>>> import numpy as np
>>> from numpy import linalg as LA
>>> np.set_printoptions(precision=2, suppress=True, linewidth=100)
>>> rd = lambda a: np.round(a, 2) + 0
>>> X = np.abs(np.array([[0, -1, 0], [-2, -2, -1], [1, 0, 2]])) + np.eye(3)
>>> X = X / X.sum(axis=1, keepdims=True)
>>> rd(X)
array([[0.5 , 0.5 , 0.  ],
       [0.33, 0.5 , 0.17],
       [0.25, 0.  , 0.75]])
>>> # row-stochastic, so 1 is an eigenvalue
>>> rd(LA.matrix_power(X, 2))
array([[0.42, 0.5 , 0.08],
       [0.38, 0.42, 0.21],
       [0.31, 0.12, 0.56]])
>>> rd(np.sort(np.abs(LA.eigvals(X)))[::-1])
array([1.  , 0.61, 0.14])
>>> rd(LA.matrix_power(X, 100))
array([[0.37, 0.37, 0.25],
       [0.37, 0.37, 0.25],
       [0.37, 0.37, 0.25]])
>>> rd(X.sum(axis=1))
array([1., 1., 1.])
>>> pr = np.eye(3)[2]
>>> for _ in range(5):
...     pr = pr @ X
...     print(pr.round(2))
... 
[0.25 0.   0.75]
[0.31 0.12 0.56]
[0.34 0.22 0.44]
[0.35 0.28 0.37]
[0.36 0.32 0.32]
>>> B = np.array([[1, -3, 3], [5, 0, -3], [4, -5, 2], [2, 4, -5]])
>>> feats = B.T @ B
>>> feats
array([[ 46, -15, -14],
       [-15,  50, -39],
       [-14, -39,  47]])
>>> # symmetric, so the eigenvalues are real
>>> vec = np.array([-1, 1, 0])
>>> target = feats @ vec
>>> target
array([-61,  65, -25])
>>> rd(LA.solve(feats, 4 * target))
array([-4.,  4.,  0.])
>>> rd(LA.solve(feats.T, feats[0]))
array([1., 0., 0.])
>>> rd(LA.solve(feats, target + feats[:, 0]))
array([0., 1., 0.])
>>> vec = np.ones(3)
>>> for _ in range(5):
...     vec = feats @ vec
...     vec /= LA.norm(vec)
...     print(round(vec @ feats @ vec, 2))
... 
55.16
55.27
55.45
55.89
56.95
>>> rd(LA.eigvalsh(feats)[-1])
np.float64(87.56)
>>> print(rd(vec))
[ 0.88 -0.08 -0.47]
>>> rd(LA.eigvals(feats))
array([ 0.29, 55.15, 87.56])
>>> rd(LA.eigvals(feats).sum().real)
np.float64(143.0)
>>> np.einsum("ij,ji->", feats, feats)
np.int64(10709)
>>> np.einsum("ii->", feats)
np.int64(143)
>>> E = -3 * np.eye(5) + np.ones((5, 5))
>>> E
array([[-2.,  1.,  1.,  1.,  1.],
       [ 1., -2.,  1.,  1.,  1.],
       [ 1.,  1., -2.,  1.,  1.],
       [ 1.,  1.,  1., -2.,  1.],
       [ 1.,  1.,  1.,  1., -2.]])
>>> # symmetric, so the eigenvalues are real
>>> P = np.triu(np.array([[-1, 0, 2], [-2, -3, 3], [-1, -3, -1]]), 1) + np.eye(3)
>>> B = P @ feats @ LA.inv(P)
>>> np.trace(B), np.trace(feats)
(np.float64(143.0), np.int64(143))
>>> rd(LA.det(B))
np.float64(1379.0)
>>> rd(np.poly(B))
array([    1.,  -143.,  4870., -1379.])
>>> rd(LA.norm(E, axis=0))
array([2.83, 2.83, 2.83, 2.83, 2.83])
>>> rd(LA.norm(E, 2))
np.float64(3.0)
>>> rd(LA.norm(E, axis=1))
array([2.83, 2.83, 2.83, 2.83, 2.83])
>>> LA.norm(E, axis=1).argmax()
np.int64(0)
>>> (E @ E)[0]
array([ 8., -1., -1., -1., -1.])
>>> E @ (-1.0) ** np.arange(5)
array([-2.,  4., -2.,  4., -2.])
>>> np.sort(np.abs(np.fft.fft(E[0]))), rd(np.sort(LA.svd(E, compute_uv=False)))
(array([2., 3., 3., 3., 3.]), array([2., 3., 3., 3., 3.]))
>>> K = np.loadtxt("a.csv", delimiter=",")
>>> K
array([[-18.71,  -1.48,  -0.03,  19.35],
       [-21.15,   1.03,  -0.35,  20.3 ],
       [-20.11,   1.5 ,  -2.23,  19.12],
       [-20.56,  -0.12,  -1.65,  21.22],
       [-20.02,  -1.16,  -0.55,  21.01],
       [-20.77,  -0.06,  -2.14,  21.31],
       [-22.45,  -0.68,   0.96,  20.68],
       [-19.58,  -0.2 ,  -0.62,  18.58],
       [-19.36,  -1.04,  -1.35,  21.32],
       [-18.84,  -1.17,   0.62,  20.22],
       [-19.91,  -0.97,  -0.28,  19.6 ],
       [-20.18,   0.72,  -1.  ,  20.42],
       [-19.09,   0.88,  -1.75,  19.87],
       [-18.82,   0.42,  -0.62,  20.92],
       [-20.22,   0.03,  -2.01,  20.55],
       [-19.76,   0.34,   0.94,  21.89],
       [-20.17,  -0.39,  -0.63,  19.15],
       [-19.21,   0.79,   1.33,  20.29],
       [-18.66,   0.34,  -0.41,  20.04],
       [-20.69,   0.39,  -0.14,  21.52],
       [-19.4 ,   0.75,  -1.36,  21.  ],
       [-19.85,   0.5 ,  -1.02,  20.06],
       [-20.99,   0.61,  -1.78,  19.71],
       [-20.68,  -0.42,   0.53,  20.82],
       [-18.68,   0.54,  -2.8 ,  22.45],
       [-20.26,  -0.75,  -0.05,  18.07]])
>>> def softmax(z):
...     e = np.exp(z - z.max(axis=-1, keepdims=True))
...     return e / e.sum(axis=-1, keepdims=True)
... 
>>> rd(softmax(K[7] + -1))
array([0., 0., 0., 1.])
>>> rd(softmax(K).sum(axis=1))
array([1., 1., 1., 1., 1., 1., 1., 1., 1., 1., 1., 1., 1., 1., 1., 1., 1., 1., 1., 1., 1., 1., 1.,
       1., 1., 1.])
>>> scores = K @ K.T / np.sqrt(4)
>>> print(softmax(scores).round(6).argmax(axis=1))
[6 6 6 6 6 6 6 6 6 6 6 6 6 6 6 6 6 6 6 6 6 6 6 6 6 6]
>>> G = np.cov(K, rowvar=False)
>>> np.argsort(-K.std(axis=0).round(6), kind="stable")
array([2, 3, 0, 1])
>>> print(np.argwhere(np.triu(np.abs(np.corrcoef(K.T)) > 0.8, 1)))
[]
>>> rd(LA.eigvalsh(G)[::-1])
array([1.39, 0.97, 0.82, 0.48])
>>> rd(np.corrcoef(K.T))
array([[ 1.  , -0.02, -0.09,  0.  ],
       [-0.02,  1.  , -0.35,  0.12],
       [-0.09, -0.35,  1.  , -0.12],
       [ 0.  ,  0.12, -0.12,  1.  ]])
